>>> import numpy as np
>>> from numpy import linalg as LA
>>> np.set_printoptions(precision=4, suppress=True, linewidth=160, legacy="1.25")
>>> rnd = lambda a: np.round(a, 4) + 0
>>> J = np.load("arr.npy")
>>> J
array([[-1,  2, -1,  2],
       [-2,  3, -2,  3],
       [-1,  2, -1,  2],
       [-2,  3, -2,  3]])
>>> # columns 0 and 2 are equal
>>> rnd(LA.norm(J[3] - J[2]))
2.0
>>> LA.norm(J, axis=1).argmax()
1
>>> rnd(LA.norm(J, axis=0))
array([3.1623, 5.099 , 3.1623, 5.099 ])
>>> rnd(LA.norm(J, axis=1))
array([3.1623, 5.099 , 3.1623, 5.099 ])
>>> rnd(LA.norm(J[3], 1)), rnd(LA.norm(J[3], np.inf))
(10.0, 3.0)
>>> J[3] @ J[2]
16
>>> rnd(LA.norm(J) ** 2 / LA.norm(J, 2) ** 2)
1.0031
>>> A2 = J[0, 0] * J[1:] - np.outer(J[1:, 0], J[0])
>>> A2
array([[0, 1, 0, 1],
       [0, 0, 0, 0],
       [0, 1, 0, 1]])
>>> np.flatnonzero(~A2.round(6).any(axis=1))
array([1])
>>> LA.matrix_rank(A2), LA.matrix_rank(J)
(1, 2)
>>> t = np.radians(53)
>>> R = np.eye(4)
>>> R[0, 0] = R[1, 1] = np.cos(t)
>>> R[0, 1], R[1, 0] = -np.sin(t), np.sin(t)
>>> rnd(R)
array([[ 0.6018, -0.7986,  0.    ,  0.    ],
       [ 0.7986,  0.6018,  0.    ,  0.    ],
       [ 0.    ,  0.    ,  1.    ,  0.    ],
       [ 0.    ,  0.    ,  0.    ,  1.    ]])
>>> A2 = J @ R.T
>>> rnd(LA.svd(J, compute_uv=False)), rnd(LA.svd(A2, compute_uv=False))
(array([8.4721, 0.4721, 0.    , 0.    ]), array([8.4721, 0.4721, 0.    , 0.    ]))
>>> np.allclose(LA.norm(J, axis=1), LA.norm(A2, axis=1))
True
>>> rnd(LA.det(R)), rnd(np.trace(R))
(1.0, 3.2036)
>>> mat = np.load("case2.npy")
>>> mat
array([[ 438,  -65,   51,  -52,   35, -111,  -89, -201, -311,  -76,  -24,   22, -190],
       [ -65,  366,  -30,   39,   73,  111,  142,   76,  144,   -3, -155, -172,  210],
       [  51,  -30,  353,  -63,   44,  -72,  -53, -116,   58,   15,  176, -102,  -88],
       [ -52,   39,  -63,  327,    1,  -28,  -33,   19,  -54,   64,   24,    7,   53],
       [  35,   73,   44,    1,  336,  102, -113,   94,  124,  -83,   84,  -91,  126],
       [-111,  111,  -72,  -28,  102,  270,   -9,  132,  164,  -56,   16,  -72,  184],
       [ -89,  142,  -53,  -33, -113,   -9,  283,   63,  -11,  -66, -123,   17,   23],
       [-201,   76, -116,   19,   94,  132,   63,  356,  125,   -1,   70,  -56,  149],
       [-311,  144,   58,  -54,  124,  164,  -11,  125,  407,   66,   17, -158,  222],
       [ -76,   -3,   15,   64,  -83,  -56,  -66,   -1,   66,  166,   -5,  -69,  -10],
       [ -24, -155,  176,   24,   84,   16, -123,   70,   17,   -5,  263,   -8,  -48],
       [  22, -172, -102,    7,  -91,  -72,   17,  -56, -158,  -69,   -8,  203,  -90],
       [-190,  210,  -88,   53,  126,  184,   23,  149,  222,  -10,  -48,  -90,  252]])
>>> # rank 10
>>> evals, V = LA.eigh(mat)
>>> x0 = np.array([3, -3, 1, 0, 2, -2, -3, 1, 3, 3, -1, -3, 3])
>>> (np.sign(V[:, -1].round(6)) == np.sign(V[0, -1].round(6))).astype(int)
array([1, 0, 1, 0, 0, 0, 0, 0, 0, 0, 1, 1, 0])
>>> np.abs(mat).sum(axis=1).max(), rnd(np.abs(evals).max())
(1861, 1288.9626)
>>> rnd(x0 @ mat @ x0 / (x0 @ x0)), rnd(evals[0]), rnd(evals[-1])
(272.1486, 0.0, 1288.9626)
>>> rnd(LA.eigvalsh(mat[1:, 1:]))
array([   0.    ,    0.    ,    3.0832,   35.9843,  128.1769,  161.4226,  276.5973,  303.6456,  389.1416,  474.343 ,  696.2267, 1113.3788])
>>> x0 @ mat @ x0
20139
